$ python3 -q
>>> import numpy as np
>>> np.set_printoptions(suppress=True, linewidth=200)
>>> arr = np.loadtxt("layer8.csv", delimiter=",")
>>> print(arr)
[[-30. -25.]
 [ 36.  30.]
 [-54. -45.]]
>>> # rank 1
>>> print(np.argsort(-np.linalg.norm(arr, axis=0).round(6), kind="stable")[:3])
[0 1]
>>> print(round(np.linalg.norm(arr, 2) / np.linalg.norm(arr), 2))
1.0
>>> print(np.linalg.matrix_rank(arr, rtol=0.1))
1
>>> print([round(float(x), 2) for x in np.linalg.svd(arr, compute_uv=False)[:3]])
[93.07, 0.0]
>>> U, sv, vt = np.linalg.svd(arr)
>>> print(sv.round(2) + 0)
[93.07  0.  ]
>>> A2 = U[:, :1] @ np.diag(sv[:1]) @ vt[:1]
>>> print(round(np.linalg.norm(arr - A2) / np.linalg.norm(arr), 2))
0.0
>>> r0 = np.array([-2, 1])
>>> print(np.correlate(arr[2], arr[1], "full"))
[-1620. -3294. -1620.]
>>> print(np.convolve(arr[2], r0))
[108.  36. -45.]
>>> print(np.unique(arr.round(6), axis=0).shape)
(3, 2)
>>> print(np.round(np.trace(np.linalg.pinv(arr) @ arr), 2))
1.0
>>> print(np.linalg.lstsq(arr[:-1].T, arr[-1])[2])
1
>>> print(np.allclose(arr[:-1].T @ np.linalg.lstsq(arr[:-1].T, arr[-1])[0], arr[-1]))
True
>>> x = np.array([2, 0])
>>> a = np.maximum(arr @ x, 0)
>>> print(arr * (a > 1e-9)[:, None])
[[-0. -0.]
 [36. 30.]
 [-0. -0.]]
>>> print(np.maximum(arr @ (3 * x), 0))
[  0. 216.   0.]
>>> X = np.array([[-0.7, 1.7, -0.5],
...     [-2.1, 0.1, 0.9],
...     [0.7, 0.8, -2.1],
...     [0.4, -0.6, 0.8],
...     [0.6, 0.1, 0.8],
...     [0.9, 0.1, -0.6],
...     [0.6, 0.2, -0.2],
...     [0.5, 0.2, -0.3],
...     [-1.0, 0.6, -0.1],
...     [-1.9, -0.6, 1.4],
...     [0.2, -0.5, -0.8],
...     [1.9, -0.7, 1.1],
...     [0.7, -0.7, -1.8],
...     [0.4, -0.2, -0.6],
...     [1.8, -1.1, 0.8],
...     [-1.8, -0.9, -0.1],
...     [0.9, 0.7, -1.3],
...     [2.4, 0.3, -0.4],
...     [-0.2, -1.7, 0.3],
...     [0.9, 0.3, 3.3],
...     [0.0, 0.7, 1.4]])
>>> x = np.array([3, 0, 0])
>>> rhs = X @ x
>>> print(np.round(np.linalg.solve(X.T @ X, X.T @ rhs), 2) + 0)
[3. 0. 0.]
>>> rng = np.random.default_rng(375233)
>>> rhs = rhs + 0.02 * rng.normal(size=21)
>>> print(rhs.round(2))
[-2.07 -6.31  2.1   1.19  1.82  2.73  1.82  1.53 -2.95 -5.69  0.62  5.69  2.08  1.17  5.42 -5.4   2.67  7.17 -0.61  2.71  0.01]
>>> coef, *_ = np.linalg.lstsq(X, rhs)
>>> print(np.round(X.T @ (rhs - X @ coef), 2) + 0)
[0. 0. 0.]
